$ python -q
>>> import numpy as np
>>> import numpy.linalg as la
>>> np.set_printoptions(precision=2, suppress=True, linewidth=120)
>>> def rd(a):
...     return np.round(a, 2) + 0
... 
>>> M = np.load("out9.npy")
>>> rd(M)
array([[-0.21,  0.06,  0.27, -0.31,  0.47],
       [-0.32, -0.32, -0.52, -0.51,  0.11],
       [ 0.21,  0.01, -0.3 ,  0.54,  0.72],
       [-0.24,  0.79, -0.37, -0.06, -0.08],
       [-0.71, -0.2 , -0.02,  0.58, -0.25],
       [ 0.05, -0.45, -0.04, -0.03,  0.01],
       [ 0.16, -0.14, -0.65,  0.03, -0.12],
       [-0.47, -0.01,  0.08, -0.11,  0.42]])
>>> # orthonormal columns
>>> hat = M @ la.solve(M.T @ M, M.T)
>>> rd(la.eigvalsh(hat))
array([0., 0., 0., 1., 1., 1., 1., 1.])
>>> np.trace(hat)
np.float64(5.0)
>>> rd(np.diag(hat))
array([0.43, 0.74, 0.94, 0.83, 0.94, 0.21, 0.48, 0.42])
>>> F = np.load("w.npy")
>>> F
array([[  4,   6,  16,  24],
       [ -2,  -6,  -8, -24],
       [  6,   9,  12,  18],
       [ -3,  -9,  -6, -18]])
>>> rng = np.random.default_rng(406)
>>> lab = rng.permutation(4)
>>> lab
array([0, 1, 3, 2])
>>> M2 = F[lab][:, lab]
>>> np.allclose(M2, F)
False
>>> M2
array([[  4,   6,  24,  16],
       [ -2,  -6, -24,  -8],
       [ -3,  -9, -18,  -6],
       [  6,   9,  18,  12]])
>>> rd(la.det(M2)), rd(la.det(F[lab]))
(np.float64(1296.0), np.float64(-1296.0))
>>> K = np.load("mat.npy")
>>> K
array([[ 2.,  1.,  0.,  0.,  0.,  2.,  1.,  7.],
       [ 0.,  0.,  1.,  3.,  3.,  2.,  1., -4.],
       [ 1.,  0.,  0.,  2.,  1.,  1.,  2., -3.],
       [ 0.,  1.,  1.,  0.,  2.,  3.,  0., -8.],
       [ 2.,  3.,  3.,  1.,  0.,  1.,  1.,  4.],
       [ 3.,  1.,  1.,  2.,  2.,  2.,  1.,  2.],
       [ 0.,  0.,  2.,  1.,  2.,  2.,  0., -2.],
       [ 0.,  0.,  0.,  0.,  0.,  0.,  0.,  1.]])
>>> def softmax(z):
...     e = np.exp(z - z.max(axis=-1, keepdims=True))
...     return e / e.sum(axis=-1, keepdims=True)
... 
>>> rd(softmax(K[1]))
array([0.02, 0.02, 0.05, 0.37, 0.37, 0.13, 0.05, 0.  ])
>>> rd(softmax(K).sum(axis=1))
array([1., 1., 1., 1., 1., 1., 1., 1.])
>>> S = K @ K.T / np.sqrt(8)
>>> rd(softmax(S + np.triu(np.full(S.shape, -np.inf), 1)))
array([[1.  , 0.  , 0.  , 0.  , 0.  , 0.  , 0.  , 0.  ],
       [0.  , 1.  , 0.  , 0.  , 0.  , 0.  , 0.  , 0.  ],
       [0.  , 0.85, 0.15, 0.  , 0.  , 0.  , 0.  , 0.  ],
       [0.  , 0.  , 0.  , 1.  , 0.  , 0.  , 0.  , 0.  ],
       [0.26, 0.  , 0.  , 0.  , 0.74, 0.  , 0.  , 0.  ],
       [0.27, 0.  , 0.  , 0.  , 0.19, 0.54, 0.  , 0.  ],
       [0.  , 0.14, 0.  , 0.84, 0.  , 0.  , 0.02, 0.  ],
       [0.58, 0.01, 0.02, 0.  , 0.2 , 0.1 , 0.02, 0.07]])
>>> softmax(S).round(6).argmax(axis=1)
array([0, 3, 3, 3, 4, 5, 3, 0])
>>> rd(softmax(S))
array([[1.  , 0.  , 0.  , 0.  , 0.  , 0.  , 0.  , 0.  ],
       [0.  , 0.15, 0.  , 0.85, 0.  , 0.  , 0.  , 0.  ],
       [0.  , 0.19, 0.03, 0.78, 0.  , 0.  , 0.  , 0.  ],
       [0.  , 0.  , 0.  , 1.  , 0.  , 0.  , 0.  , 0.  ],
       [0.26, 0.  , 0.  , 0.  , 0.74, 0.  , 0.  , 0.  ],
       [0.27, 0.  , 0.  , 0.  , 0.19, 0.54, 0.  , 0.  ],
       [0.  , 0.14, 0.  , 0.84, 0.  , 0.  , 0.02, 0.  ],
       [0.58, 0.01, 0.02, 0.  , 0.2 , 0.1 , 0.02, 0.07]])
>>> x = np.array([2, 2, 1, 0, -1, 1, 1, 1])
>>> rhs = K @ x
>>> rhs
array([16., -3.,  1., -4., 19., 12.,  0.,  1.])
>>> rd(la.solve(K, rhs))
array([ 2.,  2.,  1.,  0., -1.,  1.,  1.,  1.])
>>> rd(la.solve(K.T, K[6]))
array([0., 0., 0., 0., 0., 0., 1., 0.])
>>> rd(la.solve(K, rhs + K[:, 5]))
array([ 2.,  2.,  1.,  0., -1.,  2.,  1.,  1.])
>>> rd(la.solve(K, K[:, 3]))
array([0., 0., 0., 1., 0., 0., 0., 0.])
>>> rd(la.norm(K, 2) / la.norm(K))
np.float64(0.79)
>>> np.diff(K, axis=0)
array([[ -2.,  -1.,   1.,   3.,   3.,   0.,   0., -11.],
       [  1.,   0.,  -1.,  -1.,  -2.,  -1.,   1.,   1.],
       [ -1.,   1.,   1.,  -2.,   1.,   2.,  -2.,  -5.],
       [  2.,   2.,   2.,   1.,  -2.,  -2.,   1.,  12.],
       [  1.,  -2.,  -2.,   1.,   2.,   1.,   0.,  -2.],
       [ -3.,  -1.,   1.,  -1.,   0.,   0.,  -1.,  -4.],
       [  0.,   0.,  -2.,  -1.,  -2.,  -2.,   0.,   3.]])
>>> rd(la.svd(K, compute_uv=False))
array([13.34,  8.98,  3.5 ,  2.63,  2.3 ,  1.24,  0.7 ,  0.04])
>>> rd(la.norm(K))
np.float64(16.88)
>>> np.abs(K).max()
np.float64(8.0)
>>> la.matrix_rank(K)
np.int64(8)
>>> np.zeros(8, 8)
Traceback (most recent call last):
  File "<python-input-42>", line 1, in <module>
    np.zeros(8, 8)
    ~~~~~~~~^^^^^^
TypeError: Cannot interpret '8' as a data type
>>> K.sum(axis=1)
array([13.,  6.,  4., -1., 15., 14.,  5.,  1.])
>>> K.sum(axis=0)
array([ 8.,  6.,  8.,  9., 10., 13.,  6., -3.])
>>> x = np.array([3, -1, 2, -3, -1])
>>> h1 = np.maximum(M @ x, 0)
>>> rd(M.T @ h1)
array([-0.03, -0.26,  0.06, -0.12,  0.15])
>>> rd(np.tanh(M @ x))
array([ 0.3 , -0.25, -0.98, -0.96, -1.  ,  0.55, -0.58, -0.87])
>>> O, _ = la.qr(np.array([[0.1, -0.3, -0.8], [1.7, 1.1, -0.3], [-0.4, -0.3, -0.4]]))
>>> evecs, _ = la.qr(np.array([[1.3, -0.8, 1.3, 1.1, 1.2, -0.4, -0.6, 0.8],
...     [0.0, 0.9, -0.6, -1.2, 1.6, -0.3, -1.8, 0.7],
...     [-1.3, 0.2, 1.8, 1.6, -0.3, 1.2, -1.1, 0.9],
...     [-0.1, 0.9, -0.3, -0.2, -0.1, 0.6, 0.3, 1.2],
...     [1.9, -0.2, -1.5, 0.4, -0.3, 0.2, 1.1, 0.0],
...     [-1.2, -0.8, -1.6, 1.0, 0.5, 0.8, 0.2, 0.4],
...     [0.4, 0.4, 1.3, 0.9, -0.5, 0.8, 0.5, 0.0],
...     [-0.7, -2.4, 1.7, -0.8, 0.3, 0.3, 1.2, -0.6]]))
>>> sig = 5 * 0.5 ** np.arange(3)
>>> E = O[:, :3] * sig @ evecs[:3]
>>> rd(E)
array([[ 0.06, -0.83,  0.35,  1.16,  1.59, -0.82,  0.67, -0.66],
       [ 2.22, -1.56,  1.57,  1.32, -2.94, -1.03,  1.19, -1.  ],
       [ 0.03,  0.13, -0.92, -0.8 ,  0.95, -0.08,  0.49,  0.45]])
>>> M2 = K[0, 0] * K[1:] - np.outer(K[1:, 0], K[0])
>>> M2
array([[  0.,   0.,   2.,   6.,   6.,   4.,   2.,  -8.],
       [  0.,  -1.,   0.,   4.,   2.,   0.,   3., -13.],
       [  0.,   2.,   2.,   0.,   4.,   6.,   0., -16.],
       [  0.,   4.,   6.,   2.,   0.,  -2.,   0.,  -6.],
       [  0.,  -1.,   2.,   4.,   4.,  -2.,  -1., -17.],
       [  0.,   0.,   4.,   2.,   4.,   4.,   0.,  -4.],
       [  0.,   0.,   0.,   0.,   0.,   0.,   0.,   2.]])
>>> np.flatnonzero(~M2.round(6).any(axis=1))
array([], dtype=int64)
>>> la.matrix_rank(M2), la.matrix_rank(K)
(np.int64(7), np.int64(8))
>>> data = np.loadtxt("block17.csv", delimiter=",")
>>> data
array([[ 60.22,  40.14,   1.09,  58.67,  -0.01,  61.62, 101.36],
       [ 61.07,  39.63,  -0.39,  61.16,  -0.41,  58.69,  99.1 ],
       [ 59.94,  40.65,  -1.07,  60.6 ,  -1.26,  61.95,  97.8 ],
       [ 59.52,  40.13,   1.04,  60.29,   0.01,  59.96, 100.33],
       [ 60.83,  39.56,   0.34,  60.83,   0.21,  59.07,  98.91],
       [ 60.27,  39.94,   0.2 ,  58.17,   0.58,  56.95, 100.49],
       [ 58.84,  40.47,  -0.54,  60.16,  -0.13,  59.43,  98.87],
       [ 60.88,  39.84,  -1.42,  58.71,   1.9 ,  59.7 ,  99.62],
       [ 59.62,  39.36,   0.12,  58.69,   0.67,  59.66, 100.39],
       [ 59.13,  39.67,   2.09,  60.22,   0.51,  59.75,  99.57]])
>>> M2 = data / np.sqrt((data ** 2).mean(axis=1, keepdims=True))
>>> rd(M2[3])
array([1.05, 0.71, 0.02, 1.06, 0.  , 1.06, 1.77])
>>> rd(la.norm(M2, axis=1))
array([2.65, 2.65, 2.65, 2.65, 2.65, 2.65, 2.65, 2.65, 2.65, 2.65])
>>> la.matrix_rank(data - data.mean(axis=1, keepdims=True))
np.int64(6)
>>> la.matrix_rank(data, rtol=0.1)
np.int64(1)
>>> round(np.log10(la.cond(data)))
3
>>> x = np.array([1, 3, 3, 3, 4, 0, 1])
>>> rhs = data @ x
>>> rd(la.solve(data.T @ data, data.T @ rhs))
array([1., 3., 3., 3., 4., 0., 1.])
>>> rhs
array([461.24, 459.73, 453.24, 464.27, 462.77, 458.01, 457.46, 459.49, 457.2 , 466.68])
>>> rd(la.lstsq(data, rhs)[0])
array([1., 3., 3., 3., 4., 0., 1.])
>>> rhs = rhs + 0.3 * rng.normal(size=10)
>>> rd(rhs)
array([461.04, 459.29, 452.85, 464.74, 463.07, 458.09, 457.3 , 459.69, 457.45, 466.35])
>>> b, *_ = la.lstsq(data, rhs)
>>> rd(la.norm(rhs - data @ b))
np.float64(0.8)
>>> rd(data.T @ (rhs - data @ b))
array([0., 0., 0., 0., 0., 0., 0.])
>>> rd(b)
array([ 0.9 ,  2.86,  2.92,  3.05,  4.15, -0.02,  1.1 ])
>>> M2 = np.c_[data[:, :3] @ np.array([[2, -3, -1], [1, -1, -5], [-3, -3, 5]]), np.array([0, -4, 9, -9, -9, -4, 3, 1, 1, -7])]
>>> rd(M2)
array([[ 157.31, -224.07, -255.47,    0.  ],
       [ 162.94, -221.67, -261.17,   -4.  ],
       [ 163.74, -217.26, -268.54,    9.  ],
       [ 156.05, -221.81, -254.97,   -9.  ],
       [ 160.2 , -223.07, -256.93,   -9.  ],
       [ 159.88, -221.35, -258.97,   -4.  ],
       [ 159.77, -215.37, -263.89,    3.  ],
       [ 165.86, -218.22, -267.18,    1.  ],
       [ 158.24, -218.58, -255.82,    1.  ],
       [ 151.66, -223.33, -247.03,   -7.  ]])
>>> rd(la.norm(M2 - data @ la.lstsq(data, M2)[0], axis=0))
array([0.  , 0.  , 0.  , 6.21])
>>> la.matrix_rank(M2)
np.int64(4)
>>> rd(la.lstsq(data, M2[:, 0])[0])
array([ 2.,  1., -3.,  0.,  0.,  0.,  0.])
